% ipython --no-banner

In [1]: import numpy as np

In [2]: np.set_printoptions(precision=1, suppress=True, linewidth=120, floatmode="fixed")

In [3]: J = np.loadtxt("sample19.csv", delimiter=",")

In [4]: J
Out[4]: 
array([[ 1.0,  2.0, -2.0, -4.0],
       [ 0.0,  2.0,  0.0, -4.0],
       [ 2.0,  4.0, -2.0, -4.0],
       [ 0.0,  4.0,  0.0, -4.0]])

In [5]: np.linalg.norm(J, axis=1).argmax()
Out[5]: np.int64(2)

In [6]: round(np.linalg.norm(J, "nuc"), 1)
Out[6]: np.float64(14.9)

In [7]: np.round(np.linalg.norm(J) ** 2 / np.linalg.norm(J, 2) ** 2, 1)
Out[7]: np.float64(1.1)

In [8]: hat = np.triu(np.array([[-3, 2, 0, 2], [3, -2, -2, 2], [1, -1, -1, -3], [-1, 0, 1, 0]]), 1) + np.eye(4)

In [9]: B = hat @ J @ np.linalg.inv(hat)

In [10]: np.trace(B), np.trace(J)
Out[10]: (np.float64(-3.0), np.float64(-3.0))

In [11]: B
Out[11]: 
array([[  1.0,  12.0,  22.0,  20.0],
       [ -4.0,  10.0,  24.0,  56.0],
       [  2.0, -12.0, -26.0, -50.0],
       [  0.0,   4.0,   8.0,  12.0]])

In [12]: np.linalg.eigvals(B)
Out[12]: array([-0.5+1.3j, -0.5-1.3j, -1.0+2.6j, -1.0-2.6j])

In [13]: np.round(np.linalg.det(2 * B), 1), np.round(np.linalg.det(B), 1)
Out[13]: (np.float64(256.0), np.float64(16.0))

In [14]: round(np.linalg.det(B[::-1]), 1)
Out[14]: np.float64(16.0)

In [15]: round(float(np.linalg.eigvals(B).sum().real), 1)
Out[15]: -3.0

In [16]: rng = np.random.default_rng(4)

In [17]: labels = rng.permutation(4)

In [18]: labels
Out[18]: array([3, 0, 1, 2])

In [19]: B = J[labels][:, labels]

In [20]: np.diag(B)
Out[20]: array([-4.0,  1.0,  2.0, -2.0])

In [21]: np.sort(np.abs(np.linalg.eigvals(B)))
Out[21]: array([1.4, 1.4, 2.8, 2.8])

In [22]: np.trace(B)
Out[22]: np.float64(-3.0)

In [23]: np.allclose(B, J)
Out[23]: False

In [24]: B
Out[24]: 
array([[-4.0,  0.0,  4.0,  0.0],
       [-4.0,  1.0,  2.0, -2.0],
       [-4.0,  0.0,  2.0,  0.0],
       [-4.0,  2.0,  4.0, -2.0]])

In [25]: round(np.linalg.det(B), 1), np.round(np.linalg.det(J[labels]), 1)
Out[25]: (np.float64(16.0), np.float64(-16.0))

In [26]: C2 = B.T @ B

In [27]: np.linalg.matrix_rank(C2)
Out[27]: np.int64(4)

In [28]: np.linalg.svd(B, compute_uv=False) ** 2
Out[28]: array([108.2,   5.9,   2.7,   0.1])

In [29]: np.linalg.eigvalsh(C2)[::-1]
Out[29]: array([108.2,   5.9,   2.7,   0.1])

In [30]: np.trace(C2), (B ** 2).sum()
Out[30]: (np.float64(117.0), np.float64(117.0))

In [31]: C2
Out[31]: 
array([[ 64.0, -12.0, -48.0,  16.0],
       [-12.0,   5.0,  10.0,  -6.0],
       [-48.0,  10.0,  40.0, -12.0],
       [ 16.0,  -6.0, -12.0,   8.0]])

In [32]: (B @ B.T).shape
Out[32]: (4, 4)

In [33]: F = np.array([[3, 4, 5],
    ...:     [6, 7, 8],
    ...:     [9, 10, 11],
    ...:     [12, 13, 14],
    ...:     [15, 16, 17],
    ...:     [18, 19, 20]])

In [34]: rk = np.linalg.matrix_rank(F)

In [35]: rk
Out[35]: np.int64(2)

In [36]: N = np.linalg.svd(F)[2][rk:].T

In [37]: np.round(F @ N, 1) + 0
Out[37]: 
array([[0.0],
       [0.0],
       [0.0],
       [0.0],
       [0.0],
       [0.0]])

In [38]: N.shape
Out[38]: (3, 1)

In [39]: [int(np.linalg.matrix_rank(F[:, :j + 1])) for j in range(3)]
Out[39]: [1, 2, 2]

In [40]: N @ N.T
Out[40]: 
array([[ 0.2, -0.3,  0.2],
       [-0.3,  0.7, -0.3],
       [ 0.2, -0.3,  0.2]])

In [41]: K = np.loadtxt("case13.csv", delimiter=",")

In [42]: K
Out[42]: 
array([[ 0.6,  0.5, -0.6,  0.2, -0.1],
       [-0.6,  0.3, -0.3,  0.3, -0.6],
       [ 0.4,  0.2,  0.7,  0.1, -0.6],
       [-0.2,  0.4,  0.3,  0.6,  0.6],
       [ 0.2, -0.7, -0.2,  0.7, -0.1]])

In [43]: B = np.array([[2, 2], [3, 6], [2, 3]])

In [44]: np.einsum("ij,ij->i", F, F)
Out[44]: array([  50,  149,  302,  509,  770, 1085])

In [45]: B.T @ F.T
Out[45]: 
array([[ 28,  49,  70,  91, 112, 133],
       [ 45,  78, 111, 144, 177, 210]])

In [46]: data = np.load("layer14.npy")

In [47]: data
Out[47]: 
array([[ 0,  1,  1,  0],
       [-1,  0,  0, -1],
       [-1,  0,  0,  0],
       [ 0,  1,  0,  0]])

In [48]: x0 = np.array([-8, 6, 1, 6])

In [49]: round(float(np.linalg.det(data)), 1)
Out[49]: 1.0

In [50]: np.linalg.eigvals(data).real
Out[50]: array([0.0, 0.0, 0.0, 0.0])

In [51]: x0 @ data @ x0
Out[51]: np.int64(0)

In [52]: q = np.linalg.solve(np.eye(4) - data, np.eye(4) + data)

In [53]: round(float(np.linalg.det(q)), 1)
Out[53]: 1.0

In [54]: B = np.array([[2, 2], [-2, 2], [1, 2], [-1, 2]])

In [55]: B.T @ data.T
Out[55]: 
array([[-1, -1, -2, -2],
       [ 4, -4, -2,  2]])

In [56]: np.einsum("ij,ij->i", data, data)
Out[56]: array([2, 2, 1, 1])

In [57]: np.linalg.matrix_rank(np.vstack([data, B.T]))
Out[57]: np.int64(4)

In [58]: np.vstack([data, B.T]).shape
Out[58]: (6, 4)

In [59]: np.einsum("ik,kj->ij", data, B)
Out[59]: 
array([[-1,  4],
       [-1, -4],
       [-2, -2],
       [-2,  2]])

In [60]: np.einsum("ij->j", data)
Out[60]: array([-2,  2,  1, -1])

In [61]: w1 = np.array([[-2, 0, 3, 1, -3, -2],
    ...:     [-2, 2, 3, 2, 1, 2],
    ...:     [2, -3, 0, -1, -3, 0],
    ...:     [1, -2, 2, -2, 2, 0]])

In [62]: c = np.array([9, 6, 2, 1, 3, 1])

In [63]: act = np.maximum(data @ w1 + c, 0)

In [64]: act
Out[64]: 
array([[ 9,  5,  5,  2,  1,  3],
       [10,  8,  0,  2,  4,  3],
       [11,  6,  0,  0,  6,  3],
       [ 7,  8,  5,  3,  4,  3]])

In [65]: Z = np.array([[2, -3], [1, 3], [5, 0], [-1, -4], [-1, -3], [-3, 0]])

In [66]: act @ Z
Out[66]: 
array([[ 36, -23],
       [ 13, -26],
       [ 13, -33],
       [ 31, -21]])

In [67]: (act @ Z).round(6).argmax(axis=1)
Out[67]: array([0, 0, 0, 0])

In [68]: feats = np.array([[-1.9, 1.0, 0.0, -3.0, -1.0, 3.0, 1.0],
    ...:     [2.0, 1.1, -2.0, -1.0, 1.0, -3.0, -2.0],
    ...:     [3.0, -2.0, 2.1, 0.0, -1.0, -2.0, -1.0],
    ...:     [-2.0, -3.0, 0.0, 0.1, 0.0, 2.0, 2.0],
    ...:     [2.0, 2.0, 1.0, -1.0, 1.1, 1.0, 0.0],
    ...:     [-1.0, 1.0, -2.0, -2.0, -2.0, 3.1, 2.0],
    ...:     [-2.0, 1.0, 0.0, -3.0, -1.0, 3.0, 1.1]])

In [69]: feats
Out[69]: 
array([[-1.9,  1.0,  0.0, -3.0, -1.0,  3.0,  1.0],
       [ 2.0,  1.1, -2.0, -1.0,  1.0, -3.0, -2.0],
       [ 3.0, -2.0,  2.1,  0.0, -1.0, -2.0, -1.0],
       [-2.0, -3.0,  0.0,  0.1,  0.0,  2.0,  2.0],
       [ 2.0,  2.0,  1.0, -1.0,  1.1,  1.0,  0.0],
       [-1.0,  1.0, -2.0, -2.0, -2.0,  3.1,  2.0],
       [-2.0,  1.0,  0.0, -3.0, -1.0,  3.0,  1.1]])

In [70]: np.linalg.matrix_rank(feats, rtol=0.1)
Out[70]: np.int64(6)

In [71]: np.linalg.cond(feats) > 100
Out[71]: np.True_

In [72]: round(np.log10(np.linalg.cond(feats)))
Out[72]: 2

In [73]: round(float(np.linalg.norm(feats, 2) / np.linalg.norm(feats)), 1)
Out[73]: 0.8

In [74]: B = np.linalg.inv(feats)

In [75]: B.round(1) + 0
Out[75]: 
array([[ 1.1,  0.0,  0.1,  0.1,  0.2,  0.2, -1.3],
       [-2.3, -0.1, -0.1, -0.3,  0.1,  0.0,  2.3],
       [-2.0, -0.2,  0.1, -0.1,  0.1, -0.2,  2.2],
       [ 1.8, -0.2, -0.1, -0.1,  0.0,  0.1, -2.1],
       [-0.3,  0.2, -0.2,  0.3,  0.3, -0.2,  0.3],
       [ 6.5, -0.1, -0.1,  0.1,  0.1,  0.0, -6.5],
       [-8.9,  0.0,  0.1,  0.1,  0.2,  0.2,  8.7]])

In [76]: np.allclose(B, feats.T)
Out[76]: False

In [77]: np.linalg.matrix_rank(B, rtol=0.1)
Out[77]: np.int64(1)

In [78]: [round(float(x), 1) for x in np.linalg.svd(B, compute_uv=False)[:3]]
Out[78]: [16.4, 0.6, 0.5]

In [79]: np.round(np.linalg.norm(B, 2) / np.linalg.norm(B), 1)
Out[79]: np.float64(1.0)

In [80]: np.linalg.cond(B) > 100
Out[80]: np.True_

In [81]: labels = rng.permutation(7)

In [82]: labels
Out[82]: array([0, 1, 2, 5, 6, 4, 3])

In [83]: B = feats[labels][:, labels]

In [84]: np.allclose(B, feats)
Out[84]: False

In [85]: B
Out[85]: 
array([[-1.9,  1.0,  0.0,  3.0,  1.0, -1.0, -3.0],
       [ 2.0,  1.1, -2.0, -3.0, -2.0,  1.0, -1.0],
       [ 3.0, -2.0,  2.1, -2.0, -1.0, -1.0,  0.0],
       [-1.0,  1.0, -2.0,  3.1,  2.0, -2.0, -2.0],
       [-2.0,  1.0,  0.0,  3.0,  1.1, -1.0, -3.0],
       [ 2.0,  2.0,  1.0,  1.0,  0.0,  1.1, -1.0],
       [-2.0, -3.0,  0.0,  2.0,  2.0,  0.0,  0.1]])

In [86]: np.diag(B)
Out[86]: array([-1.9,  1.1,  2.1,  3.1,  1.1,  1.1,  0.1])

In [87]: q, V = np.linalg.qr(B[:, :2])[0], np.linalg.qr(B[:, 2:])[0]

In [88]: sig = np.linalg.svd(q.T @ V, compute_uv=False)

In [89]: np.degrees(np.arccos(sig.clip(0, 1)))
Out[89]: array([ 3.3, 36.3])

In [90]: arr = 0.7 ** np.abs(np.subtract.outer(np.arange(6), np.arange(6)))

In [91]: arr
Out[91]: 
array([[1.0, 0.7, 0.5, 0.3, 0.2, 0.2],
       [0.7, 1.0, 0.7, 0.5, 0.3, 0.2],
       [0.5, 0.7, 1.0, 0.7, 0.5, 0.3],
       [0.3, 0.5, 0.7, 1.0, 0.7, 0.5],
       [0.2, 0.3, 0.5, 0.7, 1.0, 0.7],
       [0.2, 0.2, 0.3, 0.5, 0.7, 1.0]])

In [92]: t = np.radians(30)

In [93]: Rm = np.eye(6)

In [94]: Rm[0, 0] = Rm[3, 3] = np.cos(t)

In [95]: Rm[0, 3], Rm[3, 0] = -np.sin(t), np.sin(t)

In [96]: Rm
Out[96]: 
array([[ 0.9,  0.0,  0.0, -0.5,  0.0,  0.0],
       [ 0.0,  1.0,  0.0,  0.0,  0.0,  0.0],
       [ 0.0,  0.0,  1.0,  0.0,  0.0,  0.0],
       [ 0.5,  0.0,  0.0,  0.9,  0.0,  0.0],
       [ 0.0,  0.0,  0.0,  0.0,  1.0,  0.0],
       [ 0.0,  0.0,  0.0,  0.0,  0.0,  1.0]])

In [97]: B = arr @ Rm.T

In [98]: B
Out[98]: 
array([[ 0.7,  0.7,  0.5,  0.8,  0.2,  0.2],
       [ 0.4,  1.0,  0.7,  0.8,  0.3,  0.2],
       [ 0.1,  0.7,  1.0,  0.9,  0.5,  0.3],
       [-0.2,  0.5,  0.7,  1.0,  0.7,  0.5],
       [-0.1,  0.3,  0.5,  0.7,  1.0,  0.7],
       [-0.1,  0.2,  0.3,  0.5,  0.7,  1.0]])

In [99]: np.allclose(arr @ arr.T, B @ B.T)
Out[99]: True

In [100]: np.allclose(np.linalg.norm(arr, axis=1), np.linalg.norm(B, axis=1))
Out[100]: True

In [101]: np.round(np.linalg.det(Rm), 1), round(np.trace(Rm), 1)
Out[101]: (np.float64(1.0), np.float64(5.7))

In [102]: np.abs(B - arr).max(axis=0)
Out[102]: array([0.5, 0.0, 0.0, 0.5, 0.0, 0.0])
